In [1]: import numpy as np

In [2]: np.set_printoptions(suppress=True, linewidth=140)

In [3]: tidy = lambda a: np.round(a, 2) + 0

In [4]: m1 = np.load("arr.npy")

In [5]: print(m1)
[[-4 -1 -4 -4  1  2 -2  0 -3]
 [-1  4  1 -1  1  0  1  1 -4]
 [-4  1  0 -1 -2 -1 -1  0 -2]
 [-4 -1 -1 -4 -1 -1  3  3  0]
 [ 1  1 -2 -1  0 -2  0  2  0]
 [ 2  0 -1 -1 -2 -6  0  6  1]
 [-2  1 -1  3  0  0 -2 -4  2]
 [ 0  1  0  3  2  6 -4 -6 -2]
 [-3 -4 -2  0  0  1  2 -2  6]]

In [6]: def softmax(z):
   ...:     e = np.exp(z - z.max(axis=-1, keepdims=True))
   ...:     return e / e.sum(axis=-1, keepdims=True)
   ...: 

In [7]: print(tidy(softmax(10 * m1[8])))
[0. 0. 0. 0. 0. 0. 0. 0. 1.]

In [8]: print(tidy(softmax(m1[8] + -3)))
[0.   0.   0.   0.   0.   0.01 0.02 0.   0.97]

In [9]: print(tidy(softmax(m1).sum(axis=1)))
[1. 1. 1. 1. 1. 1. 1. 1. 1.]

In [10]: att = m1 @ m1.T / np.sqrt(9)

In [11]: print(tidy(softmax(att)[8] @ m1))
[-3. -4. -2.  0.  0.  1.  2. -2.  6.]

In [12]: print(softmax(att).round(6).argmax(axis=1))
[0 1 2 3 5 5 6 7 8]

In [13]: F = np.load("w.npy")

In [14]: print(F)
[[5. 1. 1. 1. 1. 1. 1. 1. 1. 1.]
 [1. 5. 1. 1. 1. 1. 1. 1. 1. 1.]
 [1. 1. 5. 1. 1. 1. 1. 1. 1. 1.]
 [1. 1. 1. 5. 1. 1. 1. 1. 1. 1.]
 [1. 1. 1. 1. 5. 1. 1. 1. 1. 1.]
 [1. 1. 1. 1. 1. 5. 1. 1. 1. 1.]
 [1. 1. 1. 1. 1. 1. 5. 1. 1. 1.]
 [1. 1. 1. 1. 1. 1. 1. 5. 1. 1.]
 [1. 1. 1. 1. 1. 1. 1. 1. 5. 1.]
 [1. 1. 1. 1. 1. 1. 1. 1. 1. 5.]]

In [15]: print(np.diff(F, axis=0))
[[-4.  4.  0.  0.  0.  0.  0.  0.  0.  0.]
 [ 0. -4.  4.  0.  0.  0.  0.  0.  0.  0.]
 [ 0.  0. -4.  4.  0.  0.  0.  0.  0.  0.]
 [ 0.  0.  0. -4.  4.  0.  0.  0.  0.  0.]
 [ 0.  0.  0.  0. -4.  4.  0.  0.  0.  0.]
 [ 0.  0.  0.  0.  0. -4.  4.  0.  0.  0.]
 [ 0.  0.  0.  0.  0.  0. -4.  4.  0.  0.]
 [ 0.  0.  0.  0.  0.  0.  0. -4.  4.  0.]
 [ 0.  0.  0.  0.  0.  0.  0.  0. -4.  4.]]

In [16]: print(F - F[0])
[[ 0.  0.  0.  0.  0.  0.  0.  0.  0.  0.]
 [-4.  4.  0.  0.  0.  0.  0.  0.  0.  0.]
 [-4.  0.  4.  0.  0.  0.  0.  0.  0.  0.]
 [-4.  0.  0.  4.  0.  0.  0.  0.  0.  0.]
 [-4.  0.  0.  0.  4.  0.  0.  0.  0.  0.]
 [-4.  0.  0.  0.  0.  4.  0.  0.  0.  0.]
 [-4.  0.  0.  0.  0.  0.  4.  0.  0.  0.]
 [-4.  0.  0.  0.  0.  0.  0.  4.  0.  0.]
 [-4.  0.  0.  0.  0.  0.  0.  0.  4.  0.]
 [-4.  0.  0.  0.  0.  0.  0.  0.  0.  4.]]

In [17]: print(np.count_nonzero(F))
100

In [18]: print(F.mean(axis=0))
[1.4 1.4 1.4 1.4 1.4 1.4 1.4 1.4 1.4 1.4]

In [19]: print(F.sum(axis=0))
[14. 14. 14. 14. 14. 14. 14. 14. 14. 14.]

In [20]: print(F.shape)
(10, 10)

In [21]: W0 = np.load("sample13.npy")

In [22]: print(W0)
[[0 0 0 0 0 0 0 0]
 [0 0 0 0 0 0 0 0]
 [0 0 1 0 0 0 0 0]
 [0 0 0 2 0 0 0 0]
 [0 0 0 0 1 0 0 0]
 [0 0 0 0 0 2 0 0]
 [0 0 0 0 0 0 1 0]
 [0 0 0 0 0 0 0 2]]

In [23]: print(np.prod(np.diag(W0)), tidy(np.linalg.det(W0)))
0 0.0

In [24]: print(np.linalg.matrix_rank(W0 - W0[0, 0] * np.eye(8)))
6

In [25]: print([int(np.linalg.matrix_rank(np.linalg.matrix_power(W0, p))) for p in range(1, 9)])
[6, 6, 6, 6, 6, 6, 6, 6]

In [26]: print(tidy(np.sort(np.linalg.eigvals(W0))))
[0. 0. 1. 1. 1. 2. 2. 2.]

In [27]: T = np.stack([W0, -2 * W0, W0[::-1]])

In [28]: print(np.linalg.matrix_rank(T))
[6 6 6]

In [29]: print(np.einsum("bij,cij->bc", T, T))
[[ 15 -30   0]
 [-30  60   0]
 [  0   0  15]]

In [30]: print((T @ W0.T).shape)
(3, 8, 8)

In [31]: print(T.shape)
(3, 8, 8)

In [32]: rng = np.random.default_rng(898799)

In [33]: K = rng.normal(size=(18, 6)) + 3 * np.array([2, -9, 7, 6, 4, 4])

In [34]: print(tidy(K))
[[  5.87 -28.5   19.63  17.2   12.13  11.65]
 [  4.11 -25.54  21.07  17.38  10.61  11.5 ]
 [  6.27 -26.08  20.97  17.7   12.02  12.68]
 [  5.66 -28.56  21.16  17.69  10.51  10.41]
 [  6.73 -26.47  20.92  18.31  14.38  10.76]
 [  6.75 -27.01  22.77  16.89  11.94  11.64]
 [  6.27 -27.53  22.74  16.44  13.55  10.44]
 [  8.19 -28.14  19.71  17.86  12.63  12.72]
 [  6.92 -27.55  20.33  16.54  12.77  13.36]
 [  5.56 -27.51  22.1   17.55  14.12  11.36]
 [  5.98 -27.48  20.09  17.58  13.3   13.21]
 [  5.48 -27.56  21.8   17.81  11.04  11.43]
 [  5.27 -26.79  20.99  18.92  12.75  10.27]
 [  5.83 -28.34  20.23  20.33  12.77  14.25]
 [  4.88 -28.86  20.03  17.4   12.29  11.89]
 [  5.95 -26.02  20.15  17.29  10.99  12.23]
 [  5.67 -27.38  21.79  16.17  11.67  11.49]
 [  3.87 -27.37  23.56  17.27  12.42  11.89]]

In [35]: cent = K[[11, 2]].astype(float)

In [36]: for _ in range(3):
    ...:     lab = np.linalg.norm(K[:, None] - cent, axis=-1).argmin(axis=1)
    ...:     cent = np.array([K[lab == j].mean(axis=0) for j in range(2)])
    ...: 

In [37]: print(lab)
[1 0 1 0 1 0 0 1 1 0 1 0 0 1 1 1 0 0]

In [38]: print(tidy(cent))
[[  5.4  -27.25  22.    17.35  12.07  11.16]
 [  6.29 -27.49  20.23  17.8   12.59  12.53]]

In [39]: print(np.bincount(lab))
[9 9]

In [40]: A2 = cent + rng.integers(-2, 3, (2, 1)) @ rng.integers(-2, 3, (1, 6))

In [41]: print(tidy(A2))
[[  7.4  -29.25  18.    21.35   8.07  15.16]
 [  6.29 -27.49  20.23  17.8   12.59  12.53]]

In [42]: print(tidy(np.linalg.svd(A2 - cent, compute_uv=False)))
[8.49 0.  ]

In [43]: print(np.linalg.matrix_rank(A2 - cent, tol=1e-8))
1

In [44]: print(tidy(np.linalg.norm(A2, 2) / np.linalg.norm(A2)))
1.0

In [45]: print(np.linalg.matrix_rank(A2, rtol=0.1))
1

In [46]: data = np.load("a.npy")

In [47]: print(data)
[[ 0 17  0 16 13 11 17 13]
 [ 0 41  0 40 31 26 41 31]
 [ 2  0 10  0  0  0  0  0]
 [16  0 73  0  0  0  0  0]
 [16  0 73  0  0  0  0  0]
 [ 0 25  0 24 19 16 25 19]
 [ 2  0 10  0  0  0  0  0]
 [ 4  0 19  0  0  0  0  0]
 [ 0 17  0 16 13 11 17 13]
 [18  0 82  0  0  0  0  0]
 [14  0 64  0  0  0  0  0]
 [16  0 73  0  0  0  0  0]
 [ 4  0 19  0  0  0  0  0]
 [ 0 25  0 24 19 16 25 19]
 [ 2  0 10  0  0  0  0  0]
 [ 0 33  0 32 25 21 33 25]
 [ 0 41  0 40 31 26 41 31]
 [ 0 33  0 32 25 21 33 25]
 [10  0 46  0  0  0  0  0]
 [ 0 25  0 24 19 16 25 19]
 [ 2  0 10  0  0  0  0  0]
 [ 0 33  0 32 25 21 33 25]
 [ 0 41  0 40 31 26 41 31]
 [ 0 49  0 48 37 31 49 37]
 [14  0 64  0  0  0  0  0]
 [ 0 73  0 72 55 46 73 55]
 [ 0 41  0 40 31 26 41 31]
 [18  0 82  0  0  0  0  0]
 [ 6  0 28  0  0  0  0  0]
 [ 0 73  0 72 55 46 73 55]
 [ 0 33  0 32 25 21 33 25]
 [ 0 41  0 40 31 26 41 31]
 [10  0 46  0  0  0  0  0]]

In [48]: print(np.linalg.cond(data) > 100)
True

In [49]: print([round(float(x), 2) for x in np.linalg.svd(data, compute_uv=False)[:3]])
[356.63, 214.14, 1.75]

In [50]: print(tidy(np.linalg.norm(data, 2) / np.linalg.norm(data)))
0.86
